$ ipython --no-banner

In [1]: import numpy as np

In [2]: from numpy import linalg as LA

In [3]: np.set_printoptions(precision=2, suppress=True, linewidth=140, sign=" ")

In [4]: arr = np.loadtxt("sample6.csv", delimiter=",")

In [5]: print(arr)
[[ 2.08  2.06  1.65 -4.18 -1.36  1.23  2.41]
 [ 0.84  0.45 -2.94  4.55  3.68 -0.96  2.1 ]
 [-0.46  0.13  2.22 -3.41 -2.44  0.88 -0.16]
 [-1.05  0.43  4.44 -6.76 -4.89  1.61 -0.39]
 [ 2.28  0.65 -1.04  0.23  0.92 -0.25 -1.04]
 [ 0.49 -0.17 -2.21  3.39  2.47 -0.76  0.18]
 [-0.54 -2.7  -1.05  2.   -0.45 -1.1  -7.17]
 [ 1.65 -2.31 -2.26  2.19  0.59 -1.42 -8.24]
 [-3.96  0.97  2.04 -0.26 -0.34  0.88  7.44]
 [-4.8  -3.17  0.23  2.76 -0.92 -0.85 -3.25]
 [-3.32 -0.03  5.4  -7.07 -5.6   1.78  0.67]
 [ 1.72  1.53  2.55 -5.43 -2.6   1.21  0.5 ]
 [-2.18  1.67  3.11 -3.41 -1.8   1.57  6.31]
 [ 0.49  2.83  1.26 -2.05  0.44  1.22  7.15]
 [ 2.43 -0.28 -2.43  2.33  1.96 -0.94 -2.71]
 [-2.07 -2.13 -1.65  4.24  1.26 -1.19 -2.37]
 [-1.94  0.92  1.74 -1.21 -0.73  0.74  4.65]
 [ 2.51  2.67  1.   -2.95 -0.03  1.03  4.44]
 [-1.33 -0.04 -1.92  4.25  2.84 -0.67  3.15]
 [-2.66 -1.92  0.54  0.95 -1.13 -0.43 -2.65]
 [-4.46 -1.79  0.77  1.79 -0.67 -0.28  0.34]
 [-1.71  2.25  2.29 -2.08 -0.51  1.42  8.23]
 [-1.48 -0.07 -1.97  4.48  2.79 -0.68  3.08]
 [ 1.64  1.33  2.54 -5.47 -2.67  1.36  0.51]
 [ 4.35  1.77 -0.81 -1.85  0.71  0.28 -0.32]
 [ 5.15  3.01 -2.43  0.65  3.31  0.08  3.46]
 [-5.52 -1.44  5.25 -4.93 -5.41  1.27 -0.1 ]
 [ 4.4   2.65  0.56 -4.05 -0.46  1.01  1.4 ]
 [ 1.73  0.69  1.12 -3.29 -1.56  0.6  -1.12]
 [ 3.34  0.11 -5.45  7.11  5.71 -1.87 -0.53]]

In [6]: Ac = (arr - arr.mean(axis=0)) / arr.std(axis=0)

In [7]: print(np.argwhere(np.abs(Ac) > 2))
[[  6   6]
 [  7   6]
 [  9   1]
 [ 10   4]
 [ 26   4]
 [ 29   2]
 [ 29   3]
 [ 29   4]]

In [8]: beta = LA.lstsq(np.delete(Ac, 4, axis=1), Ac[:, 4])[0]

In [9]: print(np.round(1 - np.var(Ac[:, 4] - np.delete(Ac, 4, axis=1) @ beta), 2))
1.0

In [10]: print(LA.cond(arr) > 100)
True

In [11]: print(np.argsort(-LA.norm(arr, axis=0).round(6), kind="stable")[:3])
[ 6  3  0]

In [12]: print(np.round(LA.norm(arr, 2) / LA.norm(arr), 2))
0.73
